$ python -q
>>> import numpy as np
>>> import numpy.linalg as la
>>> np.set_printoptions(suppress=True, linewidth=200)
>>> K = np.loadtxt("out11.csv", delimiter=",")
>>> K
array([[ 9.,  0.,  0.,  0.],
       [ 1., -8.,  0.,  0.],
       [ 5.,  6., -6.,  0.],
       [ 1., -9., -9.,  3.]])
>>> [int(la.matrix_rank(la.matrix_power(K, p))) for p in range(1, 5)]
[4, 4, 4, 4]
>>> np.round(np.sort(la.eigvals(K)), 2)
array([-8., -6.,  3.,  9.])
>>> K @ K
array([[ 81.,   0.,   0.,   0.],
       [  1.,  64.,   0.,   0.],
       [ 21., -84.,  36.,   0.],
       [-42.,  -9.,  27.,   9.]])
>>> A = np.loadtxt("a.csv", delimiter=",")
>>> A
array([[-1.3 ,  1.34, -2.6 ],
       [-0.5 ,  0.51, -0.5 ],
       [ 1.7 , -1.61,  0.5 ],
       [-0.5 ,  0.48,  1.3 ],
       [ 0.  , -0.01, -2.2 ],
       [-0.1 ,  0.09, -1.7 ],
       [-0.9 ,  0.85,  1.1 ],
       [-0.7 ,  0.65, -0.7 ],
       [ 1.2 , -1.27, -0.2 ],
       [ 0.7 , -0.83,  0.4 ],
       [ 0.8 , -0.85, -0.1 ],
       [-0.4 ,  0.32, -1.3 ],
       [ 0.2 , -0.28,  0.9 ],
       [-1.3 ,  1.32,  2.1 ]])
>>> W2 = A[[2, 3]].astype(float)
>>> for _ in range(4):
...     labels = la.norm(A[:, None] - W2, axis=-1).argmin(axis=1)
...     W2 = np.array([A[labels == j].mean(axis=0) for j in range(2)])
... 
>>> labels
array([1, 1, 0, 1, 1, 1, 1, 1, 0, 0, 0, 1, 0, 1])
>>> W2.round(2)
array([[ 0.92, -0.97,  0.3 ],
       [-0.63,  0.62, -0.5 ]])
>>> M2 = np.array([[2, -2], [-2, -2], [2, 2], [2, 2]])
>>> np.einsum("ij->j", K)
array([ 16., -11., -15.,   3.])
>>> la.matrix_rank(K @ M2)
np.int64(2)
>>> Q, V = la.qr(A[:, :1])[0], la.qr(A[:, 1:])[0]
>>> sv = la.svd(Q.T @ V, compute_uv=False)
>>> round(la.norm(Q @ Q.T - V @ V.T, 2), 2)
np.float64(1.0)
>>> (sv > 0.9).sum()
np.int64(1)
>>> Q, r_ = la.qr(A)
>>> r_.round(2)
array([[ 3.29, -3.31,  0.43],
       [ 0.  , -0.23,  0.11],
       [ 0.  ,  0.  ,  5.03]])
>>> np.round(np.abs(np.diag(r_)), 2)
array([3.29, 0.23, 5.03])
>>> Q.shape, r_.shape
((14, 3), (3, 3))
>>> np.round(Q @ r_, 2)
array([[-1.3 ,  1.34, -2.6 ],
       [-0.5 ,  0.51, -0.5 ],
       [ 1.7 , -1.61,  0.5 ],
       [-0.5 ,  0.48,  1.3 ],
       [ 0.  , -0.01, -2.2 ],
       [-0.1 ,  0.09, -1.7 ],
       [-0.9 ,  0.85,  1.1 ],
       [-0.7 ,  0.65, -0.7 ],
       [ 1.2 , -1.27, -0.2 ],
       [ 0.7 , -0.83,  0.4 ],
       [ 0.8 , -0.85, -0.1 ],
       [-0.4 ,  0.32, -1.3 ],
       [ 0.2 , -0.28,  0.9 ],
       [-1.3 ,  1.32,  2.1 ]])
>>> np.round(abs(r_[0, 0]), 2), round(float(la.norm(A[:, 0])), 2)
(np.float64(3.29), 3.29)
>>> np.round(np.trace(Q @ Q.T), 2)
np.float64(3.0)
>>> J = np.load("layer19.npy")
>>> J
array([[ 1.8,  0.3, -0.9],
       [ 0.8,  1.2, -1.2],
       [ 1.4, -0.7, -0.5],
       [-0.9,  1.5,  0.8],
       [-0.7, -0.2, -0.4],
       [ 0.3,  2.7, -0.5],
       [-0.2,  1.8,  1.8],
       [ 0.7, -0.4,  1.5],
       [ 1.8,  0.2,  1. ],
       [-0.6, -1. , -0.9],
       [-0.3,  2.5, -0.5],
       [-6. , -2.7, -2.4],
       [-0.2,  0.5,  0.4]])
>>> C2 = np.cov(J, rowvar=False)
>>> np.round(np.corrcoef(J.T), 2)
array([[1.  , 0.47, 0.47],
       [0.47, 1.  , 0.4 ],
       [0.47, 0.4 , 1.  ]])
>>> np.median(J, axis=0)
array([-0.2,  0.3, -0.5])
>>> np.round(la.eigvalsh(C2)[::-1], 2)
array([5.18, 1.49, 0.93])
>>> np.round(J.std(axis=0), 2)
array([1.9 , 1.45, 1.14])
>>> np.argwhere(np.triu(np.abs(np.corrcoef(J.T)) > 0.8, 1))
array([], shape=(0, 2), dtype=int64)
>>> np.argsort(-J.std(axis=0).round(6), kind="stable")
array([0, 1, 2])
>>> cen = J - J.mean(axis=0)
>>> V = la.svd(cen)[2][:1]
>>> M2 = cen - cen @ V.T @ V
>>> np.round(np.cov(cen @ V.T, rowvar=False), 2)
np.float64(5.18)
>>> np.round(np.diag(V.T @ V), 2)
array([0.67, 0.22, 0.11])
>>> cen = (J - J.mean(axis=0)) / J.std(axis=0)
>>> np.argwhere(np.abs(cen) > 2)
array([[11,  0],
       [11,  1]])
>>> coef = la.lstsq(np.delete(cen, 2, axis=1), cen[:, 2])[0]
>>> coef.round(2)
array([0.37, 0.23])
>>> arr = np.load("data.npy")
>>> arr
array([[ 3.99,  9.99,  2.01,  4.01],
       [-0.02,  0.01,  0.04,  0.  ],
       [ 4.11,  9.94,  2.07,  4.05]])
>>> u = np.array([3, 2])
>>> np.round(np.convolve(arr[2], u), 2)
array([12.33, 38.04, 26.09, 16.29,  8.1 ])
>>> np.round(np.polyval(u, arr[2]), 2)
array([14.33, 31.82,  8.21, 14.15])
>>> data = np.array([[5, 3, -4, 5], [3, 27, -9, -3], [-4, -9, 17, -8], [5, -3, -8, 9]])
>>> Uu, sv, VT = la.svd(data)
>>> V = VT[:(sv > 1e-8).sum()]
>>> rng = np.random.default_rng(470)
>>> vec = data[3] + -2 * data[0] + rng.integers(2) * np.eye(4)[3]
>>> vec
array([-5., -9.,  0.,  0.])
>>> la.matrix_rank(np.vstack([data, vec]))
np.int64(4)
>>> np.round(V.T @ V, 2)
array([[ 0.65,  0.15,  0.19,  0.41],
       [ 0.15,  0.94, -0.08, -0.17],
       [ 0.19, -0.08,  0.9 , -0.22],
       [ 0.41, -0.17, -0.22,  0.51]])
>>> la.matrix_rank(data, rtol=0.1)
np.int64(3)
>>> round(la.norm(data, 2) / la.norm(data), 2)
np.float64(0.85)
>>> np.argsort(-la.norm(data, axis=0).round(6), kind="stable")[:3]
array([1, 2, 3])
>>> np.round(la.norm(data, axis=1), 2)
array([ 8.66, 28.77, 21.21, 13.38])
>>> data[2] @ data[1]
np.int64(-384)
>>> np.round(la.norm(data, "nuc"), 2)
np.float64(58.0)
>>> np.round(la.norm(data, axis=0), 2)
array([ 8.66, 28.77, 21.21, 13.38])
>>> t3 = np.stack([data, -1 * data, data[::-1]])
>>> np.round(la.det(t3), 2) + 0
array([0., 0., 0.])
>>> t3.shape
(3, 4, 4)
>>> (t3 @ data.T).shape
(3, 4, 4)
>>> la.matrix_rank(t3.reshape(3, -1))
np.int64(2)
>>> np.einsum("bij,cij->bc", t3, t3)
array([[ 1532, -1532,  -582],
       [-1532,  1532,   582],
       [ -582,   582,  1532]])
